$ ipython --no-banner

In [1]: import numpy as np

In [2]: from numpy import linalg as LA

In [3]: np.set_printoptions(precision=2, suppress=True, linewidth=120)

In [4]: A = np.load("block16.npy")

In [5]: A
Out[5]: 
array([[ 2, -1,  3,  3, -2, -1],
       [ 0, -2,  0,  2, -1,  2],
       [ 0,  0, -3,  1, -2,  3],
       [ 0,  0,  0, -1, -1,  3],
       [ 0,  0,  0,  0,  1,  2],
       [ 0,  0,  0,  0,  0,  2]])

In [6]: # triangular, det is the product of the diagonal

In [7]: rng = np.random.default_rng(159667)

In [8]: idx = rng.permutation(6)

In [9]: idx
Out[9]: array([4, 3, 1, 0, 5, 2])

In [10]: Y = A[idx][:, idx]

In [11]: np.trace(Y)
Out[11]: np.int64(-1)

In [12]: Y
Out[12]: 
array([[ 1,  0,  0,  0,  2,  0],
       [-1, -1,  0,  0,  3,  0],
       [-1,  2, -2,  0,  2,  0],
       [-2,  3, -1,  2, -1,  3],
       [ 0,  0,  0,  0,  2,  0],
       [-2,  1,  0,  0,  3, -3]])

In [13]: A @ A
Out[13]: 
array([[  4,   0,  -3,   4, -14,   8],
       [  0,   4,   0,  -6,  -1,   4],
       [  0,   0,   9,  -4,   3,  -4],
       [  0,   0,   0,   1,   0,   1],
       [  0,   0,   0,   0,   1,   6],
       [  0,   0,   0,   0,   0,   4]])

In [14]: LA.matrix_rank(A - A[0, 0] * np.eye(6))
Out[14]: np.int64(5)

In [15]: [int(LA.matrix_rank(LA.matrix_power(A, p))) for p in range(1, 7)]
Out[15]: [6, 6, 6, 6, 6, 6]

In [16]: np.sort(LA.eigvals(A))
Out[16]: array([-3., -2., -1.,  1.,  2.,  2.])

In [17]: def softmax(z):
    ...:     e = np.exp(z - z.max(axis=-1, keepdims=True))
    ...:     return e / e.sum(axis=-1, keepdims=True)
    ...: 

In [18]: np.round(softmax(10 * A[0]), 2) + 0
Out[18]: array([0. , 0. , 0.5, 0.5, 0. , 0. ])

In [19]: np.round(softmax(A[0]), 2) + 0
Out[19]: array([0.15, 0.01, 0.41, 0.41, 0.  , 0.01])

In [20]: softmax(A).sum(axis=1)
Out[20]: array([1., 1., 1., 1., 1., 1.])

In [21]: scores = A @ A.T / np.sqrt(6)

In [22]: np.round(softmax(scores + np.triu(np.full(scores.shape, -np.inf), 1)), 2) + 0
Out[22]: 
array([[1.  , 0.  , 0.  , 0.  , 0.  , 0.  ],
       [0.11, 0.89, 0.  , 0.  , 0.  , 0.  ],
       [0.  , 0.  , 1.  , 0.  , 0.  , 0.  ],
       [0.  , 0.05, 0.38, 0.57, 0.  , 0.  ],
       [0.01, 0.14, 0.21, 0.32, 0.32, 0.  ],
       [0.01, 0.13, 0.3 , 0.3 , 0.13, 0.13]])

In [23]: softmax(scores)[0] @ A
Out[23]: array([ 2., -1.,  3.,  3., -2., -1.])

In [24]: softmax(scores).round(6).argmax(axis=1)
Out[24]: array([0, 1, 2, 3, 3, 2])

In [25]: W0 = rng.normal(size=(12, 9)) + 3 * np.array([0, 2, 1, 3, 0, 2, 2, 2, 1])

In [26]: W0
Out[26]: 
array([[-1.15,  6.24,  0.25, 10.52,  0.74,  6.31,  5.58,  4.01,  2.69],
       [-0.38,  7.04,  5.6 ,  9.14,  1.37,  5.45,  5.74,  5.52,  3.35],
       [ 0.18,  6.64,  2.2 ,  9.1 ,  0.19,  6.23,  4.93,  5.26,  3.26],
       [-1.55,  6.6 ,  4.28, 10.13,  0.01,  6.15,  6.16,  5.57,  3.81],
       [ 1.35,  6.72,  4.33,  9.72,  0.04,  5.35,  7.86,  5.16,  3.09],
       [-0.32,  5.76,  0.99,  7.45,  1.1 ,  4.22,  4.69,  7.27,  2.53],
       [-0.75,  7.35,  3.94,  7.05, -1.38,  2.91,  8.24,  7.08,  3.79],
       [ 0.59,  6.47,  3.92,  8.39, -1.91,  7.14,  5.15,  6.81,  1.8 ],
       [-1.03,  5.42,  2.86,  7.19,  1.19,  7.19,  5.94,  4.91,  2.01],
       [-0.28,  7.23,  3.2 ,  9.38,  1.12,  3.99,  8.28,  6.75,  3.  ],
       [-1.13,  7.64,  4.84,  9.34,  1.38,  8.15,  5.84,  6.02,  1.  ],
       [ 1.23,  5.92,  3.08,  9.19, -1.39,  4.64,  6.36,  4.96,  3.69]])

In [27]: x0 = np.array([0, 1, 3, 1, 0, 0, 0, 3, 3])

In [28]: LA.norm(W0 @ x0) <= LA.norm(W0, 2) * LA.norm(x0) + 1e-9
Out[28]: np.True_

In [29]: W0 @ np.ones(9)
Out[29]: array([35.21, 42.83, 37.98, 41.16, 43.61, 33.68, 38.23, 38.37, 35.69, 42.68, 43.07, 37.68])

In [30]: W0 @ np.eye(9)[5]
Out[30]: array([6.31, 5.45, 6.23, 6.15, 5.35, 4.22, 2.91, 7.14, 7.19, 3.99, 8.15, 4.64])

In [31]: W0 @ (2 * x0)
Out[31]: array([ 75.24, 119.14,  95.77, 115.48, 108.33,  91.11, 117.7 , 104.9 ,  83.93, 110.91, 105.07, 100.58])

In [32]: x0 @ W0
ValueError: matmul: Input operand 1 has a mismatch in its core dimension 0, with gufunc signature (n?,k),(k,m?)->(n?,m?) (size 12 is different from 9)
